$ ipython --no-banner

In [1]: import numpy as np

In [2]: from numpy import linalg as LA

In [3]: np.set_printoptions(precision=3, suppress=True, linewidth=120)

In [4]: K = np.load("w.npy")

In [5]: K
Out[5]: 
array([[ -3.104,   4.359, -14.541],
       [ -0.737,   9.561,   0.374],
       [ -3.417,   2.912,  -6.403],
       [ -3.551,  15.732,  -0.329],
       [  3.863, -11.   ,  -1.081],
       [  2.129,  -6.149,   3.759],
       [  1.825, -27.882,   5.58 ],
       [  4.203,  -0.045,   3.069],
       [ -7.362,  17.093,  -2.912],
       [  3.375,   4.107,   2.424],
       [-11.848,  19.643,   2.807],
       [  9.036,  10.139,   2.815],
       [  2.849,  19.009,  -3.647],
       [ -2.2  ,  11.387,  15.857],
       [ -4.248,  -8.563, -14.106],
       [ -8.59 , -12.912,   7.141],
       [ -4.536,   5.148,   9.672],
       [  1.918,  11.771,  -5.523],
       [ 13.214,   0.183,  -3.567],
       [  6.05 , -10.184,   1.775],
       [  0.361,  -5.458,  -4.378],
       [  1.969,   0.172,  17.436],
       [-14.872,   6.665,  14.69 ],
       [ -2.172,  -3.894,   0.133],
       [  8.972, -10.759,  -1.518],
       [  0.936,   8.733,  -2.015],
       [ -5.058,  18.289,  -7.448]])

In [6]: proj = K @ LA.solve(K.T @ K, K.T)

In [7]: proj @ K[:, 2]
Out[7]: 
array([-14.541,   0.374,  -6.403,  -0.329,  -1.081,   3.759,   5.58 ,   3.069,  -2.912,   2.424,   2.807,   2.815,
        -3.647,  15.857, -14.106,   7.141,   9.672,  -5.523,  -3.567,   1.775,  -4.378,  17.436,  14.69 ,   0.133,
        -1.518,  -2.015,  -7.448])

In [8]: th = np.radians(60)

In [9]: R = np.eye(3)

In [10]: R[0, 0] = R[2, 2] = np.cos(th)

In [11]: R[0, 2], R[2, 0] = -np.sin(th), np.sin(th)

In [12]: R
Out[12]: 
array([[ 0.5  ,  0.   , -0.866],
       [ 0.   ,  1.   ,  0.   ],
       [ 0.866,  0.   ,  0.5  ]])

In [13]: B = K @ R.T

In [14]: LA.svd(K, compute_uv=False), LA.svd(B, compute_uv=False)
Out[14]: (array([62.032, 40.601, 29.214]), array([62.032, 40.601, 29.214]))

In [15]: np.allclose(LA.norm(K, axis=1), LA.norm(B, axis=1))
Out[15]: True

In [16]: mat = np.load("dump.npy")

In [17]: mat
Out[17]: 
array([[ 4.,  2., -2.],
       [ 0.,  2.,  0.],
       [ 4.,  4., -2.]])

In [18]: Uu, sig, VT = LA.svd(mat)

In [19]: np.argmax(sig[:-1] / (sig[1:] + 1e-6)) + 1
Out[19]: np.int64(2)

In [20]: B = Uu[:, :2] @ np.diag(sig[:2]) @ VT[:2]

In [21]: round(LA.norm(mat - B, 2), 3), round(float(sig[2]), 3)
Out[21]: (np.float64(0.0), 0.0)

In [22]: round(np.abs(mat - B).max(), 3)
Out[22]: np.float64(0.0)

In [23]: np.round(np.trace(LA.pinv(mat) @ mat), 3)
Out[23]: np.float64(2.0)

In [24]: np.round(mat @ LA.pinv(mat) @ mat, 3) + 0
Out[24]: 
array([[ 4.,  2., -2.],
       [ 0.,  2.,  0.],
       [ 4.,  4., -2.]])

In [25]: def softmax(z):
    ...:     e = np.exp(z - z.max(axis=-1, keepdims=True))
    ...:     return e / e.sum(axis=-1, keepdims=True)
    ...: 

In [26]: softmax(mat[2])
Out[26]: array([0.499, 0.499, 0.001])

In [27]: softmax(mat[2] + -2)
Out[27]: array([0.499, 0.499, 0.001])

In [28]: softmax(mat).sum(axis=1)
Out[28]: array([1., 1., 1.])

In [29]: np.round(softmax(10 * mat[2]), 3) + 0
Out[29]: array([0.5, 0.5, 0. ])

In [30]: att = mat @ mat.T / np.sqrt(3)

In [31]: np.round(softmax(att + np.triu(np.full(att.shape, -np.inf), 1)), 3) + 0
Out[31]: 
array([[1.  , 0.  , 0.  ],
       [0.5 , 0.5 , 0.  ],
       [0.01, 0.  , 0.99]])

In [32]: softmax(att)[2] @ mat
Out[32]: array([ 4.  ,  3.98, -2.  ])

In [33]: data = np.loadtxt("block6.csv", delimiter=",")

In [34]: data
Out[34]: 
array([[0., 0., 1., 0.],
       [0., 0., 0., 0.],
       [1., 0., 0., 0.],
       [0., 0., 0., 0.]])

In [35]: proj = np.triu(np.array([[-4, 1, -3, 4], [-2, 3, 4, -4], [-5, -2, 2, -2], [1, -2, -5, -3]]), 1) + np.eye(4)

In [36]: B = proj @ data @ LA.inv(proj)

In [37]: round(float(LA.det(B)), 3)
Out[37]: 0.0

In [38]: np.round(np.poly(B), 3) + 0
Out[38]: array([ 1.,  0., -1.,  0.,  0.])

In [39]: proj @ data - data @ proj
Out[39]: 
array([[-3.,  0.,  0.,  2.],
       [ 4.,  0.,  0.,  0.],
       [ 0., -1.,  3., -4.],
       [ 0.,  0.,  0.,  0.]])

In [40]: np.trace(B), np.trace(data)
Out[40]: (np.float64(0.0), np.float64(0.0))

In [41]: B
Out[41]: 
array([[ -3.,   3., -20., -16.],
       [  4.,  -4.,  28.,  24.],
       [  1.,  -1.,   7.,   6.],
       [  0.,   0.,   0.,   0.]])

In [42]: E = np.load("data.npy")

In [43]: E
Out[43]: 
array([[ 0,  0, -3],
       [ 0,  0,  0],
       [-3,  0,  0]])

In [44]: np.sort(np.abs(LA.eigvals(E)))
Out[44]: array([0., 3., 3.])

In [45]: np.allclose(E @ E.T, E.T @ E)
Out[45]: True

In [46]: round(np.abs(LA.eigvals(E)).max(), 3)
Out[46]: np.float64(3.0)

In [47]: (E - E.T) / 2
Out[47]: 
array([[0., 0., 0.],
       [0., 0., 0.],
       [0., 0., 0.]])

In [48]: LA.matrix_power(E, 4)
Out[48]: 
array([[81,  0,  0],
       [ 0,  0,  0],
       [ 0,  0, 81]])

In [49]: np.trace(E)
Out[49]: np.int64(0)

In [50]: r = LA.matrix_rank(E)

In [51]: r
Out[51]: np.int64(2)

In [52]: N = LA.svd(E)[2][r:].T

In [53]: N.shape
Out[53]: (3, 1)

In [54]: N @ N.T
Out[54]: 
array([[0., 0., 0.],
       [0., 1., 0.],
       [0., 0., 0.]])

In [55]: E @ N
Out[55]: 
array([[0.],
       [0.],
       [0.]])

In [56]: N[:, 0] / N[np.abs(N[:, 0]).round(6).argmax(), 0]
Out[56]: array([0., 1., 0.])

In [57]: np.allclose(E @ N, 0)
Out[57]: True

In [58]: evals, V = LA.eigh(E)

In [59]: vec = np.array([8, 8, 5])

In [60]: np.abs(E).sum(axis=1).max(), np.abs(evals).max()
Out[60]: (np.int64(3), np.float64(3.0))

In [61]: np.round(V * np.abs(evals) @ V.T, 3) + 0
Out[61]: 
array([[3., 0., 0.],
       [0., 0., 0.],
       [0., 0., 3.]])

In [62]: V * np.maximum(evals, 0) @ V.T
Out[62]: 
array([[ 1.5,  0. , -1.5],
       [ 0. ,  0. ,  0. ],
       [-1.5,  0. ,  1.5]])

In [63]: vec @ E @ vec
Out[63]: np.int64(-240)

In [64]: LA.eigvalsh(E[1:, 1:])
Out[64]: array([0., 0.])

In [65]: rng = np.random.default_rng(389687)

In [66]: th = rng.uniform(0, 2 * np.pi, 11)

In [67]: Q, _ = LA.qr(np.array([[2.0, 0.3], [0.4, 0.0], [0.3, -0.5]]))

In [68]: W0 = 3 * np.c_[np.cos(th), np.sin(th)] @ Q.T

In [69]: W0
Out[69]: 
array([[ 2.484,  0.273, -1.66 ],
       [-2.53 , -0.628, -1.485],
       [-2.665, -0.624, -1.228],
       [-2.665, -0.342,  1.333],
       [-2.185, -0.175,  2.049],
       [ 2.623,  0.325, -1.419],
       [-2.533, -0.628, -1.479],
       [ 2.77 ,  0.615,  0.974],
       [-2.926, -0.488,  0.446],
       [-2.895, -0.461,  0.637],
       [ 2.524,  0.288, -1.595]])

In [70]: # looks like rank 2

In [71]: Ac = W0 - W0.mean(axis=1)
ValueError: operands could not be broadcast together with shapes (11,3) (11,) 


In [72]: Ac = W0 - W0.mean(axis=0)

In [73]: Uu, sig, VT = LA.svd(Ac, full_matrices=False)

In [74]: np.round(Ac.mean(axis=0), 3) + 0
Out[74]: array([0., 0., 0.])

In [75]: np.searchsorted(np.cumsum(sig ** 2) / (sig ** 2).sum(), 0.9) + 1
Out[75]: np.int64(2)

In [76]: np.abs(VT[0]).argmax()
Out[76]: np.int64(0)

In [77]: feats = np.array([[0, 1, 1, 1], [1, 0, 0, 1], [1, 0, 0, 1], [1, 1, 1, 0]])

In [78]: feats
Out[78]: 
array([[0, 1, 1, 1],
       [1, 0, 0, 1],
       [1, 0, 0, 1],
       [1, 1, 1, 0]])

In [79]: feats @ feats
Out[79]: 
array([[3, 1, 1, 2],
       [1, 2, 2, 1],
       [1, 2, 2, 1],
       [2, 1, 1, 3]])

In [80]: Lm = np.diag(feats.sum(axis=1)) - feats

In [81]: (LA.eigvalsh(Lm) < 1e-8).sum()
Out[81]: np.int64(1)

In [82]: B = feats / np.sqrt((feats ** 2).mean(axis=1, keepdims=True))

In [83]: LA.norm(B, axis=1)
Out[83]: array([2., 2., 2., 2.])

In [84]: LA.matrix_rank(feats - feats.mean(axis=1, keepdims=True))
Out[84]: np.int64(2)

In [85]: feats - feats.mean(axis=1, keepdims=True)
Out[85]: 
array([[-0.75,  0.25,  0.25,  0.25],
       [ 0.5 , -0.5 , -0.5 ,  0.5 ],
       [ 0.5 , -0.5 , -0.5 ,  0.5 ],
       [ 0.25,  0.25,  0.25, -0.75]])

In [86]: B[2]
Out[86]: array([1.414, 0.   , 0.   , 1.414])

In [87]: np.round(LA.eigvalsh(feats).min(), 3)
Out[87]: np.float64(-1.562)

In [88]: [round(float(LA.det(feats[:i, :i])), 2) + 0 for i in range(1, 5)]
Out[88]: [0.0, -1.0, 0.0, 0.0]

In [89]: J = np.load("sample0.npy")

In [90]: J
Out[90]: 
array([[ 0. , -1.3, -1.2],
       [ 0.7,  1. ,  0.9],
       [ 0.3,  0.3, -0.5],
       [-1.1,  1.2,  0.4],
       [-1.1, -0.7, -0.1],
       [-0.1, -0.9,  0.1],
       [ 0.3,  0.1,  0.9],
       [ 0.9, -1.5,  0.4],
       [-6. , 22. , 40. ],
       [ 0.2,  1.5,  0.2],
       [ 0.8, -0.2, -1.4],
       [ 2.9, -0.6,  1.2],
       [ 0.1,  1. , -0.9],
       [ 0.3,  0.2,  2.1],
       [-0.5,  1.2, -0.8]])

In [91]: # row 8 is much longer than the rest

In [92]: np.argsort(-LA.norm(J, axis=0).round(6), kind="stable")[:3]
Out[92]: array([2, 1, 0])

In [93]: np.abs(LA.svd(J)[2][-1])
Out[93]: array([0.639, 0.71 , 0.296])

In [94]: round(np.log10(LA.cond(J)))
Out[94]: 1

In [95]: np.round(LA.norm(J, 2) / LA.norm(J), 3)
Out[95]: np.float64(0.994)

In [96]: LA.matrix_rank(J, rtol=0.1)
Out[96]: np.int64(1)

In [97]: Ac = J - J.mean(axis=0)

In [98]: Uu, sig, VT = LA.svd(Ac, full_matrices=False)

In [99]: np.round(Ac.mean(axis=0), 3) + 0
Out[99]: array([0., 0., 0.])

In [100]: sig
Out[100]: array([44.54 ,  4.157,  2.809])

In [101]: sig ** 2 / (sig ** 2).sum()
Out[101]: array([0.987, 0.009, 0.004])

In [102]: LA.matrix_rank(Ac)
Out[102]: np.int64(3)

In [103]: round(float((sig ** 2).sum() ** 2 / (sig ** 4).sum()), 3)
Out[103]: 1.025
